$ python3 -q
>>> import numpy as np
>>> import numpy.linalg as la
>>> np.set_printoptions(suppress=True, linewidth=160)
>>> feats = np.loadtxt("w.csv", delimiter=",")
>>> feats
array([[ 1.56, -3.19, -0.87, -9.31],
       [-4.52,  4.76,  3.48, -6.69],
       [-5.51,  3.28,  3.87, -6.63],
       [ 2.61, -3.96,  6.5 , -5.93],
       [-3.7 ,  7.8 ,  4.83, -1.46],
       [-7.09, -2.18,  6.51,  1.65],
       [-7.55,  4.62,  4.59,  0.76],
       [-5.81,  4.3 ,  6.37,  2.69],
       [-8.22,  0.13, -4.51,  3.49],
       [-8.23, -2.56, -0.27, -5.06],
       [ 5.77, -3.96, -3.28,  6.35],
       [ 3.58,  5.74,  6.43, -3.59],
       [-4.16, -7.79, -2.79, -3.77],
       [ 1.27, -2.06,  2.07,  9.48],
       [-2.34, -4.75,  3.34, -7.8 ],
       [-1.23, -0.14,  4.97, -8.59],
       [-7.1 , -4.54,  3.37,  4.21],
       [-1.87,  9.2 , -1.5 ,  3.1 ],
       [ 9.06,  1.91,  3.03, -2.26],
       [-4.84, -7.64, -1.27,  4.07],
       [ 1.74, -2.22, -6.92,  6.64],
       [-4.74, -3.58, -7.23, -3.52],
       [-3.45,  0.36,  1.05, -9.32],
       [ 5.73,  0.28,  7.51,  3.27],
       [-6.41, -5.17,  0.37, -5.67]])
>>> vec = np.array([0, 0, 2, 2])
>>> target = feats @ vec
>>> np.round(la.lstsq(feats, target)[0], 2) + 0
array([0., 0., 2., 2.])
>>> np.round(la.solve(feats.T @ feats, feats.T @ target), 2) + 0
array([0., 0., 2., 2.])
>>> np.round(la.pinv(feats) @ feats, 2) + 0
array([[1., 0., 0., 0.],
       [0., 1., 0., 0.],
       [0., 0., 1., 0.],
       [0., 0., 0., 1.]])
>>> rng = np.random.default_rng(23)
>>> target = target + 0.05 * rng.normal(size=25)
>>> target.round(2)
array([-20.33,  -6.41,  -5.52,   1.02,   6.76,  16.21,  10.75,  18.15,  -2.  , -10.62,   6.15,   5.65, -13.14,  23.18,  -8.95,  -7.25,  15.12,   3.17,   1.52,
         5.61,  -0.57, -21.52, -16.57,  21.56, -10.67])
>>> b, *_ = la.lstsq(feats, target)
>>> round(la.norm(target - feats @ b), 2)
np.float64(0.19)
>>> b.round()
array([-0.,  0.,  2.,  2.])
>>> np.round(la.norm(feats, axis=0), 2)
array([26.32, 22.79, 22.36, 28.07])
>>> np.round(la.norm(feats, axis=1), 2)
array([10.  , 10.  , 10.  , 10.  , 10.  , 10.01, 10.  , 10.  , 10.01, 10.  , 10.  , 10.  , 10.  , 10.  , 10.  , 10.  , 10.01, 10.  , 10.  , 10.  , 10.  ,
       10.  , 10.  , 10.  , 10.01])
>>> Y = feats / la.norm(feats, axis=1)
Traceback (most recent call last):
  File "<python-input-18>", line 1, in <module>
    Y = feats / la.norm(feats, axis=1)
        ~~~~~~^~~~~~~~~~~~~~~~~~~~~~~~
ValueError: operands could not be broadcast together with shapes (25,4) (25,) 
>>> Y = feats / la.norm(feats, axis=1, keepdims=True)
>>> G = Y @ Y.T
>>> np.argwhere(np.triu(np.abs(G) > 0.95, 1))
array([[ 1,  2],
       [ 1, 10],
       [ 2, 10],
       [ 8, 18]])
>>> round(float(np.degrees(np.arccos(np.clip(G[23, 13], -1, 1)))), 2)
57.83
>>> (G - 2 * np.eye(25)).round(6).argmax(axis=1)
array([14,  2,  1, 14,  6, 16,  7,  6, 21, 24, 20, 18, 24, 10, 15, 22,  5,  4, 11, 16, 10, 12, 15, 18,  9])
>>> W0 = np.load("dump.npy")
>>> W0
array([[ 7, 10,  6,  7,  6,  3,  6,  7,  6,  6,  5,  3],
       [10, 17, 10, 10, 11,  6, 10, 13, 12, 11,  8,  8],
       [ 6, 10,  9,  8,  5,  4,  6,  7,  8,  7,  5,  6],
       [ 7, 10,  8,  9,  4,  2,  6,  6,  6,  6,  6,  4],
       [ 6, 11,  5,  4, 10,  6,  8, 10,  8,  8,  3,  6],
       [ 3,  6,  4,  2,  6,  5,  4,  6,  6,  5,  1,  4],
       [ 6, 10,  6,  6,  8,  4, 12,  8,  4,  8,  2,  8],
       [ 7, 13,  7,  6, 10,  6,  8, 11, 10,  9,  5,  7],
       [ 6, 12,  8,  6,  8,  6,  4, 10, 12,  8,  6,  6],
       [ 6, 11,  7,  6,  8,  5,  8,  9,  8,  8,  4,  7],
       [ 5,  8,  5,  6,  3,  1,  2,  5,  6,  4,  6,  2],
       [ 3,  8,  6,  4,  6,  4,  8,  7,  6,  7,  2,  9]])
>>> # null space of dimension 7
>>> np.diff(W0, axis=0)
array([[ 3,  7,  4,  3,  5,  3,  4,  6,  6,  5,  3,  5],
       [-4, -7, -1, -2, -6, -2, -4, -6, -4, -4, -3, -2],
       [ 1,  0, -1,  1, -1, -2,  0, -1, -2, -1,  1, -2],
       [-1,  1, -3, -5,  6,  4,  2,  4,  2,  2, -3,  2],
       [-3, -5, -1, -2, -4, -1, -4, -4, -2, -3, -2, -2],
       [ 3,  4,  2,  4,  2, -1,  8,  2, -2,  3,  1,  4],
       [ 1,  3,  1,  0,  2,  2, -4,  3,  6,  1,  3, -1],
       [-1, -1,  1,  0, -2,  0, -4, -1,  2, -1,  1, -1],
       [ 0, -1, -1,  0,  0, -1,  4, -1, -4,  0, -2,  1],
       [-1, -3, -2,  0, -5, -4, -6, -4, -2, -4,  2, -5],
       [-2,  0,  1, -2,  3,  3,  6,  2,  0,  3, -4,  7]])
>>> round(float(la.norm(W0)), 2)
87.21
>>> np.zeros(12, 12)
Traceback (most recent call last):
  File "<python-input-29>", line 1, in <module>
    np.zeros(12, 12)
    ~~~~~~~~^^^^^^^^
TypeError: Cannot interpret '12' as a data type
>>> np.abs(W0).max()
np.int64(17)
>>> u = np.array([0, -2, -3, -5, 2, 0, -5, 3, 0, 2, 0])
>>> X = np.outer(rng.normal(size=15), u) + 0.05 * rng.normal(size=(15, 11))
>>> X.round(2) + 0
array([[  0.05,  -0.15,  -0.14,  -0.26,   0.2 ,   0.06,  -0.32,   0.14,   0.05,   0.04,  -0.02],
       [  0.01,  -2.7 ,  -3.99,  -6.64,   2.63,  -0.03,  -6.5 ,   3.94,   0.03,   2.62,   0.04],
       [ -0.01,   1.48,   2.36,   3.88,  -1.42,  -0.01,   3.81,  -2.37,  -0.19,  -1.6 ,   0.02],
       [ -0.04,  -0.04,   0.17,   0.2 ,  -0.11,  -0.02,   0.22,  -0.11,  -0.09,  -0.1 ,  -0.03],
       [  0.06,  -5.69,  -8.37, -14.06,   5.72,  -0.04, -14.05,   8.47,  -0.07,   5.62,  -0.02],
       [ -0.05,   1.95,   2.91,   4.94,  -1.97,  -0.04,   4.89,  -2.93,  -0.02,  -1.98,  -0.01],
       [ -0.03,   3.27,   4.84,   8.11,  -3.31,  -0.08,   8.09,  -4.77,   0.01,  -3.15,   0.02],
       [  0.02,   0.82,   1.28,   2.22,  -0.79,  -0.03,   2.11,  -1.21,  -0.03,  -0.81,  -0.05],
       [  0.03,  -3.54,  -5.38,  -9.02,   3.62,   0.  ,  -9.04,   5.48,   0.06,   3.63,  -0.06],
       [ -0.03,  -4.06,  -6.1 , -10.24,   4.1 ,   0.13, -10.24,   6.11,   0.08,   4.05,  -0.02],
       [  0.01,   2.46,   3.63,   6.13,  -2.53,   0.03,   6.1 ,  -3.66,   0.02,  -2.43,   0.07],
       [ -0.02,  -1.14,  -1.78,  -2.91,   1.13,  -0.08,  -2.89,   1.64,  -0.02,   1.15,   0.05],
       [ -0.1 ,  -0.02,   0.03,   0.05,   0.08,  -0.07,  -0.05,   0.04,   0.05,   0.02,   0.01],
       [  0.01,   1.14,   1.77,   2.98,  -1.19,   0.06,   2.8 ,  -1.78,   0.09,  -1.13,   0.07],
       [  0.01,   3.83,   5.81,   9.8 ,  -3.98,  -0.05,   9.64,  -5.86,  -0.02,  -3.86,  -0.04]])
>>> U, sv, Vh = la.svd(W0)
>>> np.argmax(sv[:-1] / (sv[1:] + 1e-6)) + 1
np.int64(5)
>>> sv.round(2) + 0
array([85.64, 12.37,  9.06,  5.49,  2.44,  0.  ,  0.  ,  0.  ,  0.  ,  0.  ,  0.  ,  0.  ])
>>> Y = U[:, :5] @ np.diag(sv[:5]) @ Vh[:5]
>>> Y.round(2)
array([[ 7., 10.,  6.,  7.,  6.,  3.,  6.,  7.,  6.,  6.,  5.,  3.],
       [10., 17., 10., 10., 11.,  6., 10., 13., 12., 11.,  8.,  8.],
       [ 6., 10.,  9.,  8.,  5.,  4.,  6.,  7.,  8.,  7.,  5.,  6.],
       [ 7., 10.,  8.,  9.,  4.,  2.,  6.,  6.,  6.,  6.,  6.,  4.],
       [ 6., 11.,  5.,  4., 10.,  6.,  8., 10.,  8.,  8.,  3.,  6.],
       [ 3.,  6.,  4.,  2.,  6.,  5.,  4.,  6.,  6.,  5.,  1.,  4.],
       [ 6., 10.,  6.,  6.,  8.,  4., 12.,  8.,  4.,  8.,  2.,  8.],
       [ 7., 13.,  7.,  6., 10.,  6.,  8., 11., 10.,  9.,  5.,  7.],
       [ 6., 12.,  8.,  6.,  8.,  6.,  4., 10., 12.,  8.,  6.,  6.],
       [ 6., 11.,  7.,  6.,  8.,  5.,  8.,  9.,  8.,  8.,  4.,  7.],
       [ 5.,  8.,  5.,  6.,  3.,  1.,  2.,  5.,  6.,  4.,  6.,  2.],
       [ 3.,  8.,  6.,  4.,  6.,  4.,  8.,  7.,  6.,  7.,  2.,  9.]])
>>> la.matrix_rank(Y)
np.int64(5)
>>> la.matrix_rank(W0, rtol=0.05)
np.int64(4)
>>> round(la.norm(W0 - Y, 2), 2), round(float(sv[5]), 2)
(np.float64(0.0), 0.0)
>>> np.allclose(Y[:-1].T @ la.lstsq(Y[:-1].T, Y[-1])[0], Y[-1])
True
>>> Y = X + rng.integers(-2, 3, (15, 1)) @ rng.integers(-2, 3, (1, 11))
>>> Y.round(2)
array([[  2.05,  -2.15,  -2.14,  -0.26,   0.2 ,  -1.94,   1.68,   4.14,   4.05,  -1.96,  -0.02],
       [ -0.99,  -1.7 ,  -2.99,  -6.64,   2.63,   0.97,  -7.5 ,   1.94,  -1.97,   3.62,   0.04],
       [ -2.01,   3.48,   4.36,   3.88,  -1.42,   1.99,   1.81,  -6.37,  -4.19,   0.4 ,   0.02],
       [ -0.04,  -0.04,   0.17,   0.2 ,  -0.11,  -0.02,   0.22,  -0.11,  -0.09,  -0.1 ,  -0.03],
       [ -0.94,  -4.69,  -7.37, -14.06,   5.72,   0.96, -15.05,   6.47,  -2.07,   6.62,  -0.02],
       [  1.95,  -0.05,   0.91,   4.94,  -1.97,  -2.04,   6.89,   1.07,   3.98,  -3.98,  -0.01],
       [ -0.03,   3.27,   4.84,   8.11,  -3.31,  -0.08,   8.09,  -4.77,   0.01,  -3.15,   0.02],
       [ -1.98,   2.82,   3.28,   2.22,  -0.79,   1.97,   0.11,  -5.21,  -4.03,   1.19,  -0.05],
       [ -1.97,  -1.54,  -3.38,  -9.02,   3.62,   2.  , -11.04,   1.48,  -3.94,   5.63,  -0.06],
       [  1.97,  -6.06,  -8.1 , -10.24,   4.1 ,  -1.87,  -8.24,  10.11,   4.08,   2.05,  -0.02],
       [  2.01,   0.46,   1.63,   6.13,  -2.53,  -1.97,   8.1 ,   0.34,   4.02,  -4.43,   0.07],
       [ -0.02,  -1.14,  -1.78,  -2.91,   1.13,  -0.08,  -2.89,   1.64,  -0.02,   1.15,   0.05],
       [  1.9 ,  -2.02,  -1.97,   0.05,   0.08,  -2.07,   1.95,   4.04,   4.05,  -1.98,   0.01],
       [  2.01,  -0.86,  -0.23,   2.98,  -1.19,  -1.94,   4.8 ,   2.22,   4.09,  -3.13,   0.07],
       [ -1.99,   5.83,   7.81,   9.8 ,  -3.98,   1.95,   7.64,  -9.86,  -4.02,  -1.86,  -0.04]])
>>> la.matrix_rank(Y - X, tol=1e-8)
np.int64(1)
>>> np.abs(Y - X).sum(axis=1)
array([20., 10., 20.,  0., 10., 20.,  0., 20., 20., 20., 20.,  0., 20., 20., 20.])
